$ ipython --no-banner

In [1]: import numpy as np

In [2]: np.set_printoptions(suppress=True, linewidth=120)

In [3]: u = np.array([-1, -2, -1, 3, 1, -1, 3, 2, 2, 2, -3, -1, 0])

In [4]: X = np.array([np.roll(u, i) for i in range(13)])

In [5]: X
Out[5]: 
array([[-1, -2, -1,  3,  1, -1,  3,  2,  2,  2, -3, -1,  0],
       [ 0, -1, -2, -1,  3,  1, -1,  3,  2,  2,  2, -3, -1],
       [-1,  0, -1, -2, -1,  3,  1, -1,  3,  2,  2,  2, -3],
       [-3, -1,  0, -1, -2, -1,  3,  1, -1,  3,  2,  2,  2],
       [ 2, -3, -1,  0, -1, -2, -1,  3,  1, -1,  3,  2,  2],
       [ 2,  2, -3, -1,  0, -1, -2, -1,  3,  1, -1,  3,  2],
       [ 2,  2,  2, -3, -1,  0, -1, -2, -1,  3,  1, -1,  3],
       [ 3,  2,  2,  2, -3, -1,  0, -1, -2, -1,  3,  1, -1],
       [-1,  3,  2,  2,  2, -3, -1,  0, -1, -2, -1,  3,  1],
       [ 1, -1,  3,  2,  2,  2, -3, -1,  0, -1, -2, -1,  3],
       [ 3,  1, -1,  3,  2,  2,  2, -3, -1,  0, -1, -2, -1],
       [-1,  3,  1, -1,  3,  2,  2,  2, -3, -1,  0, -1, -2],
       [-2, -1,  3,  1, -1,  3,  2,  2,  2, -3, -1,  0, -1]])

In [6]: X @ np.ones(13)
Out[6]: array([4., 4., 4., 4., 4., 4., 4., 4., 4., 4., 4., 4., 4.])

In [7]: rng = np.random.default_rng(282)

In [8]: z = rng.permutation(13)

In [9]: Y = X[:, z] * rng.choice([-1, 1], 13)

In [10]: Y
Out[10]: 
array([[-3,  1, -3,  2, -2, -1, -2, -1,  1, -1,  0,  3, -2],
       [ 1,  3,  1,  2, -3, -2, -1, -3, -1,  0, -1, -2, -2],
       [-1, -2,  2,  2,  1, -1,  0,  1, -3, -1, -3, -2, -3],
       [-3, -2,  1,  3, -1,  0, -1,  2,  1, -3,  2, -2,  1],
       [ 1, -2,  0, -1, -3, -1, -3,  1,  2,  2,  2, -3, -1],
       [ 2, -3,  1,  1,  1, -3,  2,  0,  1,  2,  2,  1, -3],
       [ 1,  1,  3,  3,  2,  2,  2,  1,  0,  2,  3, -1,  1],
       [ 0, -1, -2, -1,  1,  2,  2,  3,  1,  3, -1, -3,  2],
       [ 1, -3, -2, -2,  0,  2,  3, -2,  3, -1,  1,  1,  1],
       [ 3,  1, -2, -1,  1,  3, -1, -2, -2,  1,  3,  2,  0],
       [-2,  2, -3,  0,  3, -1,  1, -2, -2,  3, -1,  1,  1],
       [-2,  1,  1, -1, -2,  1,  3, -3, -2, -1, -2,  0,  3],
       [-2,  0, -1, -3, -2,  3, -1,  1, -3, -2, -1,  1, -2]])

In [11]: Uu, _, vt = np.linalg.svd(X.T @ Y)

In [12]: z
Out[12]: array([ 6, 11,  3,  9,  7,  2,  1,  4,  5,  0, 12, 10,  8])

In [13]: m1 = np.load("sample15.npy")

In [14]: m1
Out[14]: 
array([[ 0,  0,  0,  0],
       [-2,  4, -4,  1],
       [ 3, -3, -3,  3],
       [ 1,  0, -6,  2],
       [ 0,  0,  0,  0],
       [ 0,  0,  0,  0],
       [ 0,  0,  0,  0],
       [-1,  1, -3,  2],
       [-1,  1, -3,  2],
       [ 0,  0,  0,  0]])

In [15]: cen = m1 - m1.mean(axis=0)

In [16]: evecs = np.linalg.svd(cen)[2][:2]

In [17]: Y = cen - cen @ evecs.T @ evecs

In [18]: print(np.round(np.cov(cen @ evecs.T, rowvar=False), 1) + 0)
[[5.8 0. ]
 [0.  4.7]]

In [19]: feats = np.vander(np.arange(10) - 3, 4, increasing=True)

In [20]: feats
Out[20]: 
array([[  1,  -3,   9, -27],
       [  1,  -2,   4,  -8],
       [  1,  -1,   1,  -1],
       [  1,   0,   0,   0],
       [  1,   1,   1,   1],
       [  1,   2,   4,   8],
       [  1,   3,   9,  27],
       [  1,   4,  16,  64],
       [  1,   5,  25, 125],
       [  1,   6,  36, 216]])

In [21]: # column 3 dominates

In [22]: Y = feats / np.sqrt((feats ** 2).mean(axis=1, keepdims=True))

In [23]: print(np.linalg.matrix_rank(feats - feats.mean(axis=1, keepdims=True)))
3

In [24]: np.linalg.matrix_rank(Y) == np.linalg.matrix_rank(feats)
Out[24]: np.True_

In [25]: np.round(np.linalg.norm(Y, axis=1), 1)
Out[25]: array([2., 2., 2., 2., 2., 2., 2., 2., 2., 2.])

In [26]: round(float(np.linalg.norm(feats, "nuc")), 1)
Out[26]: 288.0

In [27]: P = feats @ np.linalg.solve(feats.T @ feats, feats.T)

In [28]: np.linalg.matrix_rank(np.eye(10) - P)
Out[28]: np.int64(6)

In [29]: print(np.round(np.linalg.eigvalsh(P), 1) + 0)
[0. 0. 0. 0. 0. 0. 1. 1. 1. 1.]

In [30]: print(P.round(1) + 0)
[[ 0.8  0.3  0.  -0.1 -0.1 -0.1  0.   0.1  0.1 -0.1]
 [ 0.3  0.3  0.2  0.2  0.1  0.  -0.1 -0.1  0.   0.1]
 [ 0.   0.2  0.3  0.3  0.2  0.1  0.  -0.1 -0.1  0.1]
 [-0.1  0.2  0.3  0.3  0.2  0.1  0.   0.  -0.1  0. ]
 [-0.1  0.1  0.2  0.2  0.2  0.2  0.1  0.1  0.  -0.1]
 [-0.1  0.   0.1  0.1  0.2  0.2  0.2  0.2  0.1 -0.1]
 [ 0.  -0.1  0.   0.   0.1  0.2  0.3  0.3  0.2 -0.1]
 [ 0.1 -0.1 -0.1  0.   0.1  0.2  0.3  0.3  0.2  0. ]
 [ 0.1  0.  -0.1 -0.1  0.   0.1  0.2  0.2  0.3  0.3]
 [-0.1  0.1  0.1  0.  -0.1 -0.1 -0.1  0.   0.3  0.8]]

In [31]: np.allclose(P @ P, P)
Out[31]: True

In [32]: print(np.round(np.linalg.norm(P, 2) / np.linalg.norm(P), 1))
0.5

In [33]: np.linalg.cond(P) > 100
Out[33]: np.True_

In [34]: z = rng.permutation(4)

In [35]: Y = feats[:, z] * rng.choice([-1, 1], 4)

In [36]: print(Y)
[[  -1    9   -3   27]
 [  -1    4   -2    8]
 [  -1    1   -1    1]
 [  -1    0    0    0]
 [  -1    1    1   -1]
 [  -1    4    2   -8]
 [  -1    9    3  -27]
 [  -1   16    4  -64]
 [  -1   25    5 -125]
 [  -1   36    6 -216]]

In [37]: Uu, _, vt = np.linalg.svd(feats.T @ Y)

In [38]: np.round(Uu @ vt, 1) + 0
Out[38]: 
array([[-1.,  0.,  0.,  0.],
       [ 0.,  0.,  1.,  0.],
       [ 0.,  1.,  0.,  0.],
       [ 0.,  0.,  0., -1.]])
